>>> import numpy as np
>>> np.set_printoptions(suppress=True, linewidth=160)
>>> mat = np.loadtxt("layer10.csv", delimiter=",")
>>> print(mat)
[[0. 0. 0. 0. 1.]
 [0. 0. 1. 0. 0.]
 [0. 1. 0. 1. 0.]
 [0. 0. 1. 0. 0.]
 [1. 0. 0. 0. 0.]]
>>> Uu, s, vt = np.linalg.svd(mat)
>>> vecs = vt[:(s > 1e-8).sum()]
>>> rng = np.random.default_rng(1796)
>>> vec = mat[2] + -1 * mat[3] + rng.integers(2) * np.eye(5)[1]
>>> vec
array([ 0.,  2., -1.,  1.,  0.])
>>> np.round(np.diag(vecs.T @ vecs), 1)
array([1. , 0.5, 1. , 0.5, 1. ])
>>> np.round(np.linalg.norm(vec - vecs.T @ vecs @ vec), 1)
np.float64(0.7)
>>> print(np.round(vecs.T @ vecs, 1))
[[1.  0.  0.  0.  0. ]
 [0.  0.5 0.  0.5 0. ]
 [0.  0.  1.  0.  0. ]
 [0.  0.5 0.  0.5 0. ]
 [0.  0.  0.  0.  1. ]]
>>> w, vecs = np.linalg.eigh(mat)
>>> print(np.round(vecs.T @ mat @ vecs, 1) + 0)
[[-1.4  0.   0.   0.   0. ]
 [ 0.  -1.   0.   0.   0. ]
 [ 0.   0.   0.   0.   0. ]
 [ 0.   0.   0.   1.   0. ]
 [ 0.   0.   0.   0.   1.4]]
>>> round(float(w.sum()), 1), np.trace(mat)
(0.0, np.float64(0.0))
>>> np.round(vecs @ np.diag(w) @ vecs.T, 1) + 0
array([[0., 0., 0., 0., 1.],
       [0., 0., 1., 0., 0.],
       [0., 1., 0., 1., 0.],
       [0., 0., 1., 0., 0.],
       [1., 0., 0., 0., 0.]])
>>> print(np.round(np.linalg.eigvalsh(mat + -2 * np.eye(5)), 1))
[-3.4 -3.  -2.  -1.  -0.6]
>>> print(np.unique(w.round(6) + 0, return_counts=True)[1])
[1 1 1 1 1]
>>> (w > 1e-8).sum(), (w < -1e-8).sum()
(np.int64(2), np.int64(2))
>>> w.round(1)
array([-1.4, -1. ,  0. ,  1. ,  1.4])
>>> M = np.loadtxt("mat.csv", delimiter=",")
>>> print(M)
[[ 3.  2. -3.  1.  2.  2.]
 [ 2.  1. -3. -2.  1.  3.]
 [-1. -1. 22.  1.  1. -3.]
 [ 0.  3.  3.  1. -1.  2.]
 [ 3.  0. -3. -1. 41. -2.]
 [ 1. -3.  2. -2. -3. 63.]]
>>> z = rng.permutation(6)
>>> z
array([1, 3, 0, 5, 4, 2])
>>> B = M[z][:, z]
>>> print(np.trace(B))
131.0
>>> np.round(np.sort(np.abs(np.linalg.eigvals(B))), 1)
array([ 2.3,  2.3,  3.8, 22.7, 40.8, 62.9])
>>> def softmax(z):
...     e = np.exp(z - z.max(axis=-1, keepdims=True))
...     return e / e.sum(axis=-1, keepdims=True)
... 
>>> print(np.round(softmax(10 * M[3]), 1) + 0)
[0.  0.5 0.5 0.  0.  0. ]
>>> np.round(softmax(M).sum(axis=1), 1)
array([1., 1., 1., 1., 1., 1.])
>>> S = M @ M.T / np.sqrt(6)
>>> np.round(softmax(S), 1) + 0
array([[0., 0., 0., 0., 0., 1.],
       [0., 0., 0., 0., 0., 1.],
       [0., 0., 1., 0., 0., 0.],
       [0., 0., 0., 0., 0., 1.],
       [0., 0., 0., 0., 1., 0.],
       [0., 0., 0., 0., 0., 1.]])
